% ipython --no-banner

In [1]: import numpy as np

In [2]: from numpy import linalg as LA

In [3]: np.set_printoptions(precision=3, suppress=True, linewidth=140, floatmode="fixed")

In [4]: f = np.array([2, -1, -2, 2, -1, 1, 0, -1, -2, -2, 0, 2, 1])

In [5]: rng = np.random.default_rng(36478)

In [6]: feats = np.outer(rng.normal(size=17), f) + 0.3 * rng.normal(size=(17, 13))

In [7]: feats
Out[7]: 
array([[-2.404,  1.186,  2.520, -2.716,  1.124, -1.784, -0.360,  0.962,  2.612,  1.976, -0.384, -2.751, -0.884],
       [-2.326,  0.700,  2.819, -2.472,  1.614, -1.032, -0.078,  1.804,  2.459,  2.578,  0.039, -2.551, -1.165],
       [ 0.629, -0.593, -0.973,  0.945, -0.556,  0.490,  0.666, -0.514, -0.732, -1.087, -0.034,  1.348,  0.548],
       [-3.342,  1.608,  2.941, -2.606,  1.868, -1.968,  0.098,  1.447,  3.380,  3.635, -0.295, -3.124, -1.566],
       [-2.490,  1.307,  2.771, -2.095,  1.679, -0.601,  0.592,  1.281,  2.217,  2.576, -0.121, -2.630, -1.149],
       [ 0.144,  0.691,  0.402, -0.005,  0.101, -0.172,  0.288,  0.258,  0.607, -0.100, -0.285, -0.169, -0.238],
       [-0.610,  0.055,  0.305, -0.659,  0.554, -0.107,  0.452, -0.033,  0.644,  0.294, -0.313, -0.820,  0.103],
       [-1.011,  0.436,  1.055, -1.672,  0.454, -0.717,  0.189,  0.799,  1.396,  1.366, -0.279, -2.005, -0.849],
       [ 0.145, -0.392,  0.454,  0.117,  0.653,  0.076, -0.276,  0.290,  1.020,  0.510,  0.166, -0.555, -0.334],
       [-1.176,  0.879,  1.484, -1.261,  0.163, -0.602, -0.278,  0.365,  1.081,  0.869,  0.146, -0.643, -0.909],
       [ 3.362, -1.489, -3.549,  3.203, -1.718,  1.818, -0.122, -2.106, -3.995, -3.323, -0.701,  3.765,  1.496],
       [-3.602,  1.496,  3.565, -4.193,  1.391, -2.108,  0.037,  1.521,  3.399,  3.794, -0.526, -3.618, -1.806],
       [ 0.219, -0.235, -0.277,  0.141, -0.627, -0.140, -0.081, -0.185, -0.917, -0.865, -0.014,  0.499,  0.078],
       [ 1.342, -0.575, -1.993,  1.595, -1.315,  1.168,  0.103, -0.774, -1.286, -1.805,  0.618,  1.289,  0.722],
       [ 0.332, -0.080, -0.381,  0.305, -0.622, -0.184, -0.177, -0.257, -0.246, -0.713,  0.204, -0.027,  0.832],
       [-2.117,  0.328,  1.570, -1.481,  0.483, -0.038, -0.090,  0.548,  1.553,  2.130, -0.367, -1.807, -1.104],
       [ 4.363, -1.902, -3.933,  3.959, -1.604,  1.977, -0.256, -1.678, -3.256, -4.386,  0.020,  3.750,  2.170]])

In [8]: other = np.c_[feats[:, :12] @ np.array([[0, -1, 1, 1, 0, 2, 1, 2, 0, 2, 1, -2],
   ...:     [0, 2, -2, -2, 2, 2, -1, 0, 2, 1, 0, 0],
   ...:     [2, 1, 1, 0, -2, -2, -2, 1, 0, 0, 0, -1],
   ...:     [0, 1, -1, 1, 0, -1, 2, 0, -2, 2, 2, -1],
   ...:     [-1, -1, -1, -1, -2, 1, -1, -2, 0, 2, -2, 1],
   ...:     [-2, 1, 0, -1, 1, -2, -2, 1, -2, -1, -1, 2],
   ...:     [-2, 2, 1, 2, 2, -2, 2, 1, 2, 0, 0, 1],
   ...:     [-2, -2, 0, -2, 2, 2, 0, 2, -2, 0, 1, 2],
   ...:     [1, 1, 0, 1, 2, -2, 2, -2, 2, -2, 0, 0],
   ...:     [0, -2, 0, -1, -2, -1, -2, 2, 2, 0, 2, 2],
   ...:     [-2, -1, -1, 1, -1, 2, 2, 0, -1, 1, 2, 1],
   ...:     [-1, 2, 0, -1, 1, -1, -1, 1, -1, 0, 2, 2]]), np.array([-3, 2, 0, -1, 0, 0, 2, -2, -1, 1, 3, -3, -3, -3, -2, -1, 3])]

In [9]: other
Out[9]: 
array([[ 12.411,  -7.429,  -0.638,  -6.472,  -6.592,  -2.644,  -9.084,  -8.779,  21.040, -10.631,  -9.657,   2.190,  -3.000],
       [  7.571, -10.174,  -0.167,  -8.074,  -7.874,  -3.843, -10.924,  -4.880,  17.233,  -9.516,  -7.533,   7.477,   2.000],
       [ -4.686,   5.735,   1.154,   4.160,   4.759,  -1.689,   5.261,   2.166,  -6.648,   2.383,   3.082,  -0.681,   0.000],
       [ 11.951,  -9.484,  -2.488,  -9.191,  -8.618,  -6.102, -11.758,  -9.067,  27.113, -11.638,  -8.442,   8.003,  -1.000],
       [  6.409,  -5.951,  -1.203,  -7.505,  -6.369,  -6.178, -11.154,  -4.925,  18.966,  -8.459,  -8.505,   7.706,   0.000],
       [  1.303,   2.173,  -0.358,  -0.522,   2.825,  -0.258,   0.470,  -0.463,   3.264,  -0.156,  -0.747,  -0.949,   0.000],
       [  1.521,  -0.594,   0.454,   0.001,  -0.683,  -2.651,  -1.135,  -3.265,   5.620,  -2.871,  -4.642,   0.935,   2.000],
       [  5.073,  -6.191,   0.858,  -2.756,  -2.555,  -1.194,  -4.037,  -2.872,  12.238,  -6.377,  -5.584,   1.891,  -2.000],
       [  1.317,  -3.342,   0.171,   0.416,  -2.593,  -1.549,   0.414,  -1.757,   1.146,  -0.513,  -0.471,   0.324,  -1.000],
       [  5.266,  -0.983,  -0.776,  -4.039,  -2.329,  -1.741,  -5.699,  -2.411,   8.596,  -5.081,  -2.314,   2.137,   1.000],
       [-10.914,  11.701,   1.886,   8.273,   8.040,   4.465,   9.682,   9.204, -26.752,  13.676,   8.763,  -8.615,   3.000],
       [ 14.907, -11.400,   0.338, -10.340,  -9.793,  -6.600, -15.938,  -8.278,  31.155, -16.529, -11.843,   7.912,  -3.000],
       [ -0.500,   1.694,   0.831,   1.241,   1.072,   2.000,   1.404,   1.427,  -4.313,   1.191,   0.951,  -2.408,  -3.000],
       [ -7.476,   5.630,  -0.297,   5.834,   6.999,   2.843,   9.259,   3.293, -13.010,   4.690,   5.421,  -3.122,  -3.000],
       [  0.469,   0.950,   0.047,   2.463,   1.495,   2.188,   3.791,  -0.311,  -2.336,   0.831,   1.040,  -3.546,  -2.000],
       [  5.911,  -4.887,   0.073,  -5.111,  -5.164,  -7.566,  -9.213,  -3.316,  11.960,  -9.338,  -5.547,   5.837,  -1.000],
       [-13.392,  11.280,   1.604,  11.997,  11.369,   7.615,  17.737,   7.855, -31.887,  16.089,  10.602, -11.267,   3.000]])

In [10]: LA.matrix_rank(other)
Out[10]: np.int64(13)

In [11]: np.round(LA.norm(other - feats @ LA.lstsq(feats, other)[0], axis=0), 3) + 0
Out[11]: array([0.000, 0.000, 0.000, 0.000, 0.000, 0.000, 0.000, 0.000, 0.000, 0.000, 0.000, 0.000, 3.384])
